In [1]: import numpy as np

In [2]: import numpy.linalg as la

In [3]: np.set_printoptions(suppress=True, linewidth=200)

In [4]: mat = np.load("out15.npy")

In [5]: print(mat)
[[ 2. -1.  0.]
 [-1.  0. -1.]
 [ 0. -1.  2.]]

In [6]: ev, vecs = la.eig(mat)

In [7]: print(np.round(np.sort(la.eigvals(la.inv(mat))), 2))
[-1.37  0.37  0.5 ]

In [8]: print(np.round(np.sort(la.eigvals(mat.T)), 2))
[-0.73  2.    2.73]

In [9]: ev, vecs = la.eigvalsh(mat)
---------------------------------------------------------------------------
ValueError                                Traceback (most recent call last)
Cell In[9], line 1
----> 1 ev, vecs = la.eigvalsh(mat)

ValueError: too many values to unpack (expected 2)

In [10]: ev, vecs = la.eigh(mat)

In [11]: print(np.round(la.eigvalsh(mat + 5 * np.eye(3)), 2))
[4.27 7.   7.73]

In [12]: print((ev > 1e-8).sum(), (ev < -1e-8).sum())
2 1

In [13]: print(np.round(la.svd(mat, compute_uv=False), 2))
[2.73 2.   0.73]

In [14]: def softmax(z):
    ...:     e = np.exp(z - z.max(axis=-1, keepdims=True))
    ...:     return e / e.sum(axis=-1, keepdims=True)
    ...: 

In [15]: print(np.round(softmax(mat[0] + 2), 2))
[0.84 0.04 0.11]

In [16]: print(np.round(softmax(mat).sum(axis=1), 2))
[1. 1. 1.]

In [17]: S = mat @ mat.T / np.sqrt(3)

In [18]: print(np.round(softmax(S), 2))
[[0.9  0.02 0.09]
 [0.08 0.83 0.08]
 [0.09 0.02 0.9 ]]

In [19]: print(softmax(S).round(6).argmax(axis=1))
[0 1 2]

In [20]: M2 = mat / la.norm(mat, axis=1, keepdims=True)

In [21]: cov = M2 @ M2.T

In [22]: print(np.argwhere(np.triu(np.abs(cov) > 0.95, 1)))
[]

In [23]: print((np.abs(cov) > 0.9).astype(int))
[[1 0 0]
 [0 1 0]
 [0 0 1]]

In [24]: print(np.round(np.degrees(np.arccos(np.clip(cov[0, 1], -1, 1))), 2))
129.23

In [25]: feats = np.load("mat.npy")

In [26]: print(feats)
[[ 4 -1 -4]
 [-4  4 -1]
 [-1 -4  4]]

In [27]: T = np.stack([feats, -2 * feats, feats[::-1]])

In [28]: print(T.sum(axis=0))
[[-5 -3  8]
 [ 0  0  0]
 [ 5  3 -8]]

In [29]: print(np.einsum("bij,cij->bc", T, T))
[[  99 -198    1]
 [-198  396   -2]
 [   1   -2   99]]

In [30]: print(np.round(la.norm(T, axis=(1, 2)), 2))
[ 9.95 19.9   9.95]

In [31]: print(la.matrix_rank(T))
[3 3 3]

In [32]: q = feats.astype(float).copy()

In [33]: for j in range(3):
    ...:     q[:, j] -= q[:, :j] @ (q[:, :j].T @ q[:, j])
    ...:     q[:, j] /= la.norm(q[:, j])
    ...: 

In [34]: print(q.round(2))
[[ 0.7   0.19 -0.69]
 [-0.7   0.41 -0.59]
 [-0.17 -0.89 -0.42]]

In [35]: print(np.round(q.T @ feats, 2) + 0)
[[ 5.74 -2.79 -2.79]
 [ 0.    5.02 -4.73]
 [ 0.    0.    1.7 ]]

In [36]: q, Rm = la.qr(feats)

In [37]: print(np.allclose(Rm.T @ Rm, feats.T @ feats))
True

In [38]: print(np.round(q @ Rm, 2))
[[ 4. -1. -4.]
 [-4.  4. -1.]
 [-1. -4.  4.]]

In [39]: print(np.trace(q @ q.T))
3.0

In [40]: print(feats @ np.ones(3))
[-1. -1. -1.]

In [41]: print((feats @ feats)[0])
[ 24   8 -31]

In [42]: print(np.round(np.fft.fft(feats[0]), 2))
[-1. +0.j   6.5-2.6j  6.5+2.6j]

In [43]: print(la.matrix_rank(feats))
3

In [44]: print(feats - feats[0])
[[ 0  0  0]
 [-8  5  3]
 [-5 -3  8]]

In [45]: print(feats.sum(axis=1))
[-1 -1 -1]

In [46]: m1 = np.cumsum(np.array([[0, 0, 2],
    ...:     [0, -2, 1],
    ...:     [1, 2, 1],
    ...:     [-1, -1, 1],
    ...:     [0, 1, 2],
    ...:     [0, 1, -1],
    ...:     [0, -1, 2],
    ...:     [0, -1, 1],
    ...:     [0, 2, 2],
    ...:     [1, -1, 2],
    ...:     [0, 0, 1],
    ...:     [0, -2, -1],
    ...:     [1, 1, 2],
    ...:     [1, 1, -2],
    ...:     [-1, -1, 2],
    ...:     [-1, -1, -1],
    ...:     [0, 0, 1],
    ...:     [0, 1, 0],
    ...:     [1, -2, -2],
    ...:     [-1, 1, -2],
    ...:     [2, -2, 0]]), axis=0)

In [47]: print(m1)
[[ 0  0  2]
 [ 0 -2  3]
 [ 1  0  4]
 [ 0 -1  5]
 [ 0  0  7]
 [ 0  1  6]
 [ 0  0  8]
 [ 0 -1  9]
 [ 0  1 11]
 [ 1  0 13]
 [ 1  0 14]
 [ 1 -2 13]
 [ 2 -1 15]
 [ 3  0 13]
 [ 2 -1 15]
 [ 1 -2 14]
 [ 1 -2 15]
 [ 1 -1 15]
 [ 2 -3 13]
 [ 1 -2 11]
 [ 3 -4 11]]

In [48]: cov = m1.T @ m1

In [49]: print((m1 @ m1.T).shape)
(21, 21)

In [50]: print(cov)
[[  38  -31  257]
 [ -31   52 -237]
 [ 257 -237 2615]]

In [51]: vec = np.array([0, -2, -3])

In [52]: h1 = np.maximum(feats @ vec, 0)

In [53]: print(feats.T @ h1)
[ 56 -14 -56]

In [54]: print(np.maximum(feats @ vec, 0) - np.maximum(-feats @ vec, 0))
[14 -5 -4]

In [55]: labels = m1[:, 2] > np.median(m1[:, 2])

In [56]: u = m1[labels].mean(axis=0) - m1[~labels].mean(axis=0)

In [57]: print(labels.astype(int))
[0 0 0 0 0 0 0 0 0 1 1 1 1 1 1 1 1 1 1 0 0]

In [58]: print(((m1 - m1.mean(axis=0)) @ u > 0).astype(int))
[0 0 0 0 0 0 0 0 1 1 1 1 1 1 1 1 1 1 1 1 1]

In [59]: print(np.argsort(-np.abs(u).round(6), kind="stable"))
[2 0 1]

In [60]: print(u.round(2))
[ 1.05 -0.47  7.  ]

In [61]: Xs = m1 - m1.mean(axis=1)
---------------------------------------------------------------------------
ValueError                                Traceback (most recent call last)
Cell In[61], line 1
----> 1 Xs = m1 - m1.mean(axis=1)

ValueError: operands could not be broadcast together with shapes (21,3) (21,) 

In [62]: Xs = m1 - m1.mean(axis=0)

In [63]: left, sv, Vt = la.svd(Xs, full_matrices=False)

In [64]: print(np.abs(Vt[0]).argmax())
2

In [65]: print(np.round(np.abs(Vt[-1]), 2))
[0.93 0.34 0.1 ]

In [66]: print((np.sign(left[:, 0]) == np.sign(left[0, 0])).astype(int))
[1 1 1 1 1 1 1 1 0 0 0 0 0 0 0 0 0 0 0 0 0]

In [67]: Xs = (m1 - m1.mean(axis=0)) / m1.std(axis=0)

In [68]: print(np.round(Xs.std(axis=0), 2))
[1. 1. 1.]

In [69]: c = la.lstsq(np.delete(Xs, 0, axis=1), Xs[:, 0])[0]

In [70]: print(round(float(1 - np.var(Xs[:, 0] - np.delete(Xs, 0, axis=1) @ c)), 2))
0.47
